>>> import numpy as np
>>> np.set_printoptions(suppress=True, linewidth=160)
>>> rd = lambda a: np.round(a, 2) + 0
>>> r0 = np.array([-7, 3, -9, 4]) + 0.5
>>> arr = np.outer(r0, r0) / (r0 @ r0)
>>> rd(arr)
array([[ 0.29, -0.15,  0.38, -0.2 ],
       [-0.15,  0.08, -0.2 ,  0.11],
       [ 0.38, -0.2 ,  0.49, -0.26],
       [-0.2 ,  0.11, -0.26,  0.14]])
>>> # a projection of rank 1
>>> rng = np.random.default_rng(307507)
>>> lab = rng.permutation(4)
>>> lab
array([3, 1, 2, 0])
>>> B = arr[lab][:, lab]
>>> rd(np.linalg.det(B)), rd(np.linalg.det(arr[lab]))
(np.float64(0.0), np.float64(0.0))
>>> np.trace(B)
np.float64(1.0)
>>> np.allclose(B, arr)
False
>>> rd(np.sort(np.abs(np.linalg.eigvals(B))))
array([0., 0., 0., 1.])
>>> rd(np.linalg.matrix_power(arr, 4))
array([[ 0.29, -0.15,  0.38, -0.2 ],
       [-0.15,  0.08, -0.2 ,  0.11],
       [ 0.38, -0.2 ,  0.49, -0.26],
       [-0.2 ,  0.11, -0.26,  0.14]])
>>> np.allclose(arr, arr.T)
True
>>> np.linalg.determinant(arr)
Traceback (most recent call last):
  File "<python-input-17>", line 1, in <module>
    np.linalg.determinant(arr)
    ^^^^^^^^^^^^^^^^^^^^^
AttributeError: module 'numpy.linalg' has no attribute 'determinant'
>>> U, sigma, Vt = np.linalg.svd(arr)
>>> rd(sigma)
array([1., 0., 0., 0.])
>>> B = U[:, :1] @ np.diag(sigma[:1]) @ Vt[:1]
>>> rd(B)
array([[ 0.29, -0.15,  0.38, -0.2 ],
       [-0.15,  0.08, -0.2 ,  0.11],
       [ 0.38, -0.2 ,  0.49, -0.26],
       [-0.2 ,  0.11, -0.26,  0.14]])
>>> np.linalg.matrix_rank(arr, rtol=0.05)
np.int64(1)
>>> np.linalg.matrix_rank(B)
np.int64(1)
>>> vec = np.array([3, 1, 4, -1])
>>> rd(np.trace(B))
np.float64(1.0)
>>> rd((vec - B @ vec) @ (B @ vec))
np.float64(0.0)
>>> rd(B @ B @ vec)
array([ 2.41, -1.3 ,  3.15, -1.67])
>>> U, sigma, Vt = np.linalg.svd(arr)
>>> evecs = Vt[:(sigma > 1e-8).sum()]
>>> vec = arr[3] + -1 * arr[1] + rng.integers(2) * np.eye(4)[1]
>>> rd(vec)
array([-0.04,  0.02, -0.06,  0.03])
>>> rd(np.diag(evecs.T @ evecs))
array([0.29, 0.08, 0.49, 0.14])
>>> rd(np.linalg.norm(vec - evecs.T @ evecs @ vec))
np.float64(0.0)
>>> rd(evecs.T @ evecs)
array([[ 0.29, -0.15,  0.38, -0.2 ],
       [-0.15,  0.08, -0.2 ,  0.11],
       [ 0.38, -0.2 ,  0.49, -0.26],
       [-0.2 ,  0.11, -0.26,  0.14]])
>>> np.linalg.matrix_rank(np.vstack([arr, vec]))
np.int64(1)
>>> E = np.load("m.npy")
>>> E
array([[ 0,  0, -4,  1],
       [-1,  3,  1,  2],
       [-5,  2,  3, -2],
       [ 5,  1, -3,  5]])
>>> q = E.astype(float).copy()
>>> for j in range(4):
...     q[:, j] -= q[:, :j] @ (q[:, :j].T @ q[:, j])
...     q[:, j] /= np.linalg.norm(q[:, j])
... 
>>> rd(q)
array([[ 0.  ,  0.  , -1.  , -0.06],
       [-0.14,  0.8 ,  0.03, -0.59],
       [-0.7 ,  0.34, -0.04,  0.63],
       [ 0.7 ,  0.5 , -0.03,  0.51]])
